>>> import numpy as np
>>> from numpy import linalg as LA
>>> np.set_printoptions(suppress=True, linewidth=120)
>>> def rnd(a):
...     return np.round(a, 2) + 0
... 
>>> feats = np.load("run17.npy")
>>> feats
array([[1, 0, 0],
       [0, 0, 1],
       [0, 1, 0]])
>>> # 2 groups of indices that never mix
>>> rng = np.random.default_rng(600173)
>>> lab = rng.permutation(3)
>>> other = feats[:, lab] * rng.choice([-1, 1], 3)
>>> other
array([[1, 0, 0],
       [0, 0, 1],
       [0, 1, 0]])
>>> left, _, vt = LA.svd(feats.T @ other)
>>> lab
array([0, 1, 2])
>>> left @ vt
array([[1., 0., 0.],
       [0., 1., 0.],
       [0., 0., 1.]])
>>> LA.matrix_power(feats, 2)
array([[1, 0, 0],
       [0, 1, 0],
       [0, 0, 1]])
>>> feats @ np.ones(3)
array([1., 1., 1.])
>>> LA.matrix_power(feats, 100)
array([[1, 0, 0],
       [0, 1, 0],
       [0, 0, 1]])
>>> pr = np.eye(3)[2]
>>> for _ in range(6):
...     pr = pr @ feats
...     print(pr.round(2))
... 
[0. 1. 0.]
[0. 0. 1.]
[0. 1. 0.]
[0. 0. 1.]
[0. 1. 0.]
[0. 0. 1.]
>>> np.allclose(feats, feats.T)
True
>>> assert feats == feats.T
Traceback (most recent call last):
  File "<python-input-20>", line 1, in <module>
    assert feats == feats.T
           ^^^^^^^^^^^^^^^^
ValueError: The truth value of an array with more than one element is ambiguous. Use a.any() or a.all()
>>> (feats - feats.T) / 2
array([[0., 0., 0.],
       [0., 0., 0.],
       [0., 0., 0.]])
>>> LA.determinant(feats)
Traceback (most recent call last):
  File "<python-input-22>", line 1, in <module>
    LA.determinant(feats)
    ^^^^^^^^^^^^^^
AttributeError: module 'numpy.linalg' has no attribute 'determinant'
>>> np.trace(feats)
np.int64(1)
>>> (feats + feats.T) / 2
array([[1., 0., 0.],
       [0., 0., 1.],
       [0., 1., 0.]])
>>> Q, vecs = LA.qr(feats[:, :2])[0], LA.qr(feats[:, 2:])[0]
>>> sigma = LA.svd(Q.T @ vecs, compute_uv=False)
>>> sigma
array([0.])
>>> rnd(LA.norm(Q @ Q.T - vecs @ vecs.T, 2))
np.float64(1.0)
>>> J = np.load("layer3.npy")
>>> print(J)
[[-1.17 -2.76  0.03]
 [-1.32  1.87 -1.94]
 [ 0.44  0.21 -2.96]
 [-0.77  1.69  2.35]
 [ 1.66  1.38  2.08]
 [-2.41  0.42 -1.73]
 [ 1.55  2.31  1.11]
 [ 2.42 -1.07 -1.41]
 [-2.7   1.09 -0.73]
 [ 2.32 -0.24 -1.88]
 [ 0.2   1.85 -2.36]
 [-1.32  1.85  1.96]
 [-0.7   2.42  1.63]
 [-1.82 -0.5  -2.34]
 [-0.74  1.34 -2.58]
 [-2.33  1.56  1.08]
 [-2.38 -1.44 -1.12]
 [ 2.41 -0.3  -1.76]
 [-1.75  1.39 -2.  ]]
>>> W1 = np.array([[9, 0, 5, 0], [7, 2, 2, 7], [7, 6, 9, 2]])
>>> beta = np.array([2, 8, -3, -3])
>>> H = np.maximum(J @ W1 + beta, 0)
>>> LA.matrix_rank(H)
np.int64(4)
>>> (H > 0).astype(int)
array([[0, 1, 0, 0],
       [0, 1, 0, 1],
       [0, 0, 0, 0],
       [1, 1, 1, 1],
       [1, 1, 1, 1],
       [0, 0, 0, 0],
       [1, 1, 1, 1],
       [1, 0, 0, 0],
       [0, 1, 0, 1],
       [1, 0, 0, 0],
       [1, 0, 0, 1],
       [1, 1, 1, 1],
       [1, 1, 1, 1],
       [0, 0, 0, 0],
       [0, 0, 0, 1],
       [0, 1, 0, 1],
       [0, 0, 0, 0],
       [1, 0, 0, 0],
       [0, 0, 0, 1]])
>>> Z = np.array([[2, -2], [5, -5], [7, -8], [7, 9]])
>>> W1 @ Z
array([[ 53, -58],
       [ 87,  23],
       [121, -98]])
>>> Xc = (J - J.mean(axis=0)) / J.std(axis=0)
>>> rnd(Xc.std(axis=0))
array([1., 1., 1.])
>>> np.argwhere(np.abs(Xc) > 2)
array([[0, 1]])
>>> beta = LA.lstsq(np.delete(Xc, 0, axis=1), Xc[:, 0])[0]
>>> rnd(beta)
array([-0.07,  0.  ])
>>> d = LA.norm(J[:, None] - J[None], axis=-1)
>>> LA.matrix_rank(d ** 2)
np.int64(5)
>>> np.unravel_index(d.round(6).argmax(), d.shape)
(np.int64(7), np.int64(15))
>>> (d + 1e9 * np.eye(19)).round(6).argmin(axis=1)
array([16, 18, 14, 11,  6, 18,  4, 17,  5, 17, 14,  3, 11,  5,  1, 11, 13,  9,  1])
>>> x0 = np.array([2, 5, -9])
>>> rnd(np.abs(LA.eigvals(feats)))
array([1., 1., 1.])
>>> rnd(LA.det(feats))
np.float64(-1.0)
>>> 3 - LA.matrix_rank(feats - np.eye(3), tol=1e-8)
np.int64(2)
>>> Xc = J - J.mean(axis=1)
Traceback (most recent call last):
  File "<python-input-51>", line 1, in <module>
    Xc = J - J.mean(axis=1)
         ~~^~~~~~~~~~~~~~~~
ValueError: operands could not be broadcast together with shapes (19,3) (19,) 
>>> Xc = J - J.mean(axis=0)
>>> left, sigma, vt = LA.svd(Xc, full_matrices=False)
>>> np.searchsorted(np.cumsum(sigma ** 2) / (sigma ** 2).sum(), 0.9) + 1
np.int64(3)
>>> rnd(sigma ** 2 / (sigma ** 2).sum())
array([0.45, 0.37, 0.18])
>>> LA.matrix_rank(Xc)
np.int64(3)
>>> rnd(np.abs(vt[-1]))
array([0.08, 0.88, 0.46])
>>> rnd(vt[0] * np.sign(vt[0, np.abs(vt[0]).argmax()]))
array([-0.22,  0.47,  0.86])
>>> np.abs(left[:, 0]).argmax()
np.int64(3)
>>> print(rnd(sigma))
[8.2  7.44 5.24]
>>> m1 = np.loadtxt("arr.csv", delimiter=",")
>>> m1
array([[0.4 , 0.2 , 0.4 ],
       [0.47, 0.16, 0.37],
       [0.17, 0.75, 0.08]])
>>> rnd(np.abs(LA.eigvals(m1)).max())
np.float64(1.0)
>>> LA.determinant(m1)
Traceback (most recent call last):
  File "<python-input-64>", line 1, in <module>
    LA.determinant(m1)
    ^^^^^^^^^^^^^^
AttributeError: module 'numpy.linalg' has no attribute 'determinant'
>>> rnd(LA.matrix_power(m1, 3))
array([[0.37, 0.33, 0.3 ],
       [0.36, 0.34, 0.3 ],
       [0.33, 0.38, 0.28]])
>>> m1 @ np.ones(3)
array([1., 1., 1.])
>>> print(rnd(LA.matrix_power(m1, 2)))
[[0.32 0.41 0.27]
 [0.33 0.4  0.28]
 [0.43 0.21 0.35]]
>>> rnd(np.sort(np.abs(LA.eigvals(m1)))[::-1])
array([1.  , 0.24, 0.12])
>>> rnd(LA.matrix_power(m1, 100))
array([[0.36, 0.35, 0.3 ],
       [0.36, 0.35, 0.3 ],
       [0.36, 0.35, 0.3 ]])
>>> pr = np.eye(3)[0]
>>> for _ in range(4):
...     pr = pr @ m1
...     print(pr.round(2))
... 
[0.4 0.2 0.4]
[0.32 0.41 0.27]
[0.37 0.33 0.3 ]
[0.35 0.35 0.29]
>>> G = m1.T @ m1
>>> rnd(LA.eigvalsh(G)[::-1])
array([1.02, 0.32, 0.  ])
>>> np.allclose(G, G.T)
True
>>> rnd(G)
array([[0.41, 0.28, 0.35],
       [0.28, 0.63, 0.2 ],
       [0.35, 0.2 , 0.3 ]])
>>> rnd(np.diag(G))
array([0.41, 0.63, 0.3 ])
>>> (m1 @ m1.T).shape
(3, 3)
>>> T = np.stack([m1, -3 * m1, m1[::-1]])
>>> print(LA.matrix_rank(T))
[3 3 3]
>>> rnd(LA.det(T))
array([ 0.03, -0.79, -0.03])
>>> T.shape
(3, 3, 3)
>>> theta = np.radians(15)
>>> R = np.eye(3)
>>> R[0, 0] = R[1, 1] = np.cos(theta)
>>> R[0, 1], R[1, 0] = -np.sin(theta), np.sin(theta)
>>> print(rnd(R))
[[ 0.97 -0.26  0.  ]
 [ 0.26  0.97  0.  ]
 [ 0.    0.    1.  ]]
>>> other = m1 @ R.T
>>> rnd(LA.det(R)), rnd(np.trace(R))
(np.float64(1.0), np.float64(2.93))
>>> rnd(np.abs(other - m1).max(axis=0))
array([0.2 , 0.12, 0.  ])
>>> np.allclose(m1 @ m1.T, other @ other.T)
True
>>> np.allclose(LA.norm(m1, axis=1), LA.norm(other, axis=1))
True
>>> K = np.load("mat.npy")
>>> K
array([[  4,  -1,  -4],
       [  0,   1,  -3],
       [ -4,  -2,  -5],
       [  4,   3, -16]])
>>> left, sigma, vt = LA.svd(m1, full_matrices=False)
>>> rnd(sigma / sigma[0])
array([1.  , 0.56, 0.05])
>>> np.abs(left[:, 0]).round(6).argmax()
np.int64(2)
>>> (sigma > 1e-8).sum()
np.int64(3)
>>> rnd(sigma)
array([1.01, 0.57, 0.05])
>>> Q, R = LA.qr(K)
>>> rnd(Q)
array([[-0.58,  0.75, -0.22],
       [ 0.  , -0.32, -0.09],
       [ 0.58,  0.21, -0.79],
       [-0.58, -0.54, -0.57]])
>>> Q.shape, R.shape
((4, 3), (3, 3))
>>> print(rnd(np.trace(Q @ Q.T)))
3.0
>>> other = np.c_[Q[:, :1] @ np.array([[2]]), np.array([-2, -2, -4, -4])]
>>> rnd(other)
array([[-1.15, -2.  ],
       [ 0.  , -2.  ],
       [ 1.15, -4.  ],
       [-1.15, -4.  ]])
>>> rnd(LA.lstsq(Q, other[:, 0])[0])
array([2., 0., 0.])
>>> rnd(LA.norm(other - Q @ LA.lstsq(Q, other)[0], axis=0))
array([0.  , 1.41])
>>> rnd(LA.norm(LA.qr(Q)[0].T @ other, axis=0) ** 2 / ((other ** 2).sum(axis=0) + 1e-12))
array([1.  , 0.95])
>>> LA.matrix_rank(other)
np.int64(2)
>>> W0 = np.load("out19.npy")
>>> W0
array([[ 0, -3,  0,  0,  0,  0],
       [-3,  3,  0,  0,  0,  0],
       [-1,  1,  0,  0,  0,  0],
       [ 0,  0,  0, -3,  0,  0],
       [ 0,  0, -3,  3,  0,  0],
       [ 0,  0, -1,  1,  0,  0],
       [ 0,  0,  0,  0,  0, -3],
       [ 0,  0,  0,  0, -3,  3],
       [ 0,  0,  0,  0, -1,  1]])
>>> other = np.c_[W0[:, :4] @ np.array([[-6, 3, 0, -5], [-9, 8, -8, -3], [4, 7, 7, 5], [3, 6, 9, 7]]), np.array([-4, -4, 4, -1, -2, -1, 2, -2, 4])]
>>> other
array([[ 27, -24,  24,   9,  -4],
       [ -9,  15, -24,   6,  -4],
       [ -3,   5,  -8,   2,   4],
       [ -9, -18, -27, -21,  -1],
       [ -3,  -3,   6,   6,  -2],
       [ -1,  -1,   2,   2,  -1],
       [  0,   0,   0,   0,   2],
       [  0,   0,   0,   0,  -2],
       [  0,   0,   0,   0,   4]])
>>> print(rnd(LA.lstsq(W0, other[:, 0])[0]))
[-6. -9.  4.  3.  0.  0.]
>>> rnd(LA.norm(LA.qr(W0)[0].T @ other, axis=0) ** 2 / ((other ** 2).sum(axis=0) + 1e-12))
array([1.  , 1.  , 1.  , 1.  , 0.42])
>>> X = np.load("test4.npy")
>>> X
array([[ 1,  0,  0,  0],
       [ 0, -2, -1,  0],
       [ 0, -1, -2,  0],
       [ 0,  0,  0,  0]])
>>> # 3 groups of indices that never mix
>>> x0 = np.array([-1, 2, 3, 3])
>>> X @ np.eye(4)[0]
array([1., 0., 0., 0.])
>>> X @ (2 * x0)
array([ -2, -14, -16,   0])
>>> X * x0
array([[-1,  0,  0,  0],
       [ 0, -4, -3,  0],
       [ 0, -2, -6,  0],
       [ 0,  0,  0,  0]])
>>> (X * x0).sum(axis=1)
array([-1, -7, -8,  0])
>>> print((X @ x0).argmax())
3
